>>> import numpy as np
>>> np.set_printoptions(suppress=True, linewidth=200)
>>> M = np.load("case16.npy")
>>> M
array([[ 5.73,  3.75,  2.74, -1.68, -2.77],
       [-0.61,  4.13, -3.34, -1.2 , -1.47],
       [ 1.94, -1.18, -0.2 ,  2.7 ,  0.65],
       [-2.9 , -4.1 , -0.08,  1.68,  2.3 ],
       [-4.94, -6.26, -0.16,  2.22,  3.53],
       [-1.03, -1.93,  1.7 , -0.54,  0.68],
       [ 3.29,  6.95,  0.1 , -4.02, -3.86]])
>>> # rows and columns are dependent
>>> rank = np.linalg.matrix_rank(M)
>>> rank
np.int64(3)
>>> ns = np.linalg.svd(M)[2][rank:].T
>>> np.allclose(M @ ns, 0)
True
>>> np.linalg.matrix_rank(M.T @ M), np.linalg.matrix_rank(M @ M.T)
(np.int64(3), np.int64(3))
>>> np.argsort(-np.linalg.norm(M, axis=0).round(6), kind="stable")[:3]
array([1, 0, 4])
>>> np.linalg.matrix_rank(M, rtol=0.1)
np.int64(3)
>>> np.linalg.cond(M) > 100
np.True_
>>> round(float(np.linalg.norm(M, 2) / np.linalg.norm(M)), 3)
0.913
>>> A2 = np.array([[-5, 5], [-3, 7], [-2, 9], [-7, -3], [6, 8]])
>>> np.vstack([M, A2.T]).shape
(9, 5)
>>> np.round(np.einsum("ij,ij->i", M, M), 3)
array([64.898, 32.185, 12.908, 33.339, 81.006,  8.43 , 90.197])
>>> np.linalg.matrix_rank(np.vstack([M, A2.T]))
np.int64(5)
>>> Uu, sv, vt = np.linalg.svd(M)
>>> sv.round(3) + 0
array([16.408,  6.284,  3.777,  0.   ,  0.   ])
>>> A2 = Uu[:, :3] @ np.diag(sv[:3]) @ vt[:3]
>>> np.round(np.linalg.norm(M - A2, 2), 3), round(sv[3], 3)
(np.float64(0.0), np.float64(0.0))
>>> np.round(np.linalg.norm(M - A2) / np.linalg.norm(M), 3)
np.float64(0.0)
>>> J = np.minimum.outer(np.arange(1, 11), np.arange(1, 11)) * -3
>>> J
array([[ -3,  -3,  -3,  -3,  -3,  -3,  -3,  -3,  -3,  -3],
       [ -3,  -6,  -6,  -6,  -6,  -6,  -6,  -6,  -6,  -6],
       [ -3,  -6,  -9,  -9,  -9,  -9,  -9,  -9,  -9,  -9],
       [ -3,  -6,  -9, -12, -12, -12, -12, -12, -12, -12],
       [ -3,  -6,  -9, -12, -15, -15, -15, -15, -15, -15],
       [ -3,  -6,  -9, -12, -15, -18, -18, -18, -18, -18],
       [ -3,  -6,  -9, -12, -15, -18, -21, -21, -21, -21],
       [ -3,  -6,  -9, -12, -15, -18, -21, -24, -24, -24],
       [ -3,  -6,  -9, -12, -15, -18, -21, -24, -27, -27],
       [ -3,  -6,  -9, -12, -15, -18, -21, -24, -27, -30]])
>>> # symmetric
>>> A2 = np.linalg.inv(J)
>>> np.round(np.linalg.inv(A2), 3)
array([[ -3.,  -3.,  -3.,  -3.,  -3.,  -3.,  -3.,  -3.,  -3.,  -3.],
       [ -3.,  -6.,  -6.,  -6.,  -6.,  -6.,  -6.,  -6.,  -6.,  -6.],
       [ -3.,  -6.,  -9.,  -9.,  -9.,  -9.,  -9.,  -9.,  -9.,  -9.],
       [ -3.,  -6.,  -9., -12., -12., -12., -12., -12., -12., -12.],
       [ -3.,  -6.,  -9., -12., -15., -15., -15., -15., -15., -15.],
       [ -3.,  -6.,  -9., -12., -15., -18., -18., -18., -18., -18.],
       [ -3.,  -6.,  -9., -12., -15., -18., -21., -21., -21., -21.],
       [ -3.,  -6.,  -9., -12., -15., -18., -21., -24., -24., -24.],
       [ -3.,  -6.,  -9., -12., -15., -18., -21., -24., -27., -27.],
       [ -3.,  -6.,  -9., -12., -15., -18., -21., -24., -27., -30.]])
>>> np.allclose(A2, J.T)
False
>>> np.round(np.linalg.det(J) * A2, 3) + 0
array([[-39366.,  19683.,      0.,      0.,      0.,      0.,      0.,      0.,      0.,      0.],
       [ 19683., -39366.,  19683.,      0.,      0.,      0.,      0.,      0.,      0.,      0.],
       [     0.,  19683., -39366.,  19683.,      0.,      0.,      0.,      0.,      0.,      0.],
       [     0.,      0.,  19683., -39366.,  19683.,      0.,      0.,      0.,      0.,      0.],
       [     0.,      0.,      0.,  19683., -39366.,  19683.,      0.,      0.,      0.,      0.],
       [     0.,      0.,      0.,      0.,  19683., -39366.,  19683.,      0.,      0.,      0.],
       [     0.,      0.,      0.,      0.,      0.,  19683., -39366.,  19683.,      0.,      0.],
       [     0.,      0.,      0.,      0.,      0.,      0.,  19683., -39366.,  19683.,      0.],
       [     0.,      0.,      0.,      0.,      0.,      0.,      0.,  19683., -39366.,  19683.],
       [     0.,      0.,      0.,      0.,      0.,      0.,      0.,      0.,  19683., -19683.]])
>>> round(np.linalg.slogdet(J)[0], 3)
np.float64(1.0)
>>> np.round(J @ A2, 3) + 0
array([[1., 0., 0., 0., 0., 0., 0., 0., 0., 0.],
       [0., 1., 0., 0., 0., 0., 0., 0., 0., 0.],
       [0., 0., 1., 0., 0., 0., 0., 0., 0., 0.],
       [0., 0., 0., 1., 0., 0., 0., 0., 0., 0.],
       [0., 0., 0., 0., 1., 0., 0., 0., 0., 0.],
       [0., 0., 0., 0., 0., 1., 0., 0., 0., 0.],
       [0., 0., 0., 0., 0., 0., 1., 0., 0., 0.],
       [0., 0., 0., 0., 0., 0., 0., 1., 0., 0.],
       [0., 0., 0., 0., 0., 0., 0., 0., 1., 0.],
       [0., 0., 0., 0., 0., 0., 0., 0., 0., 1.]])
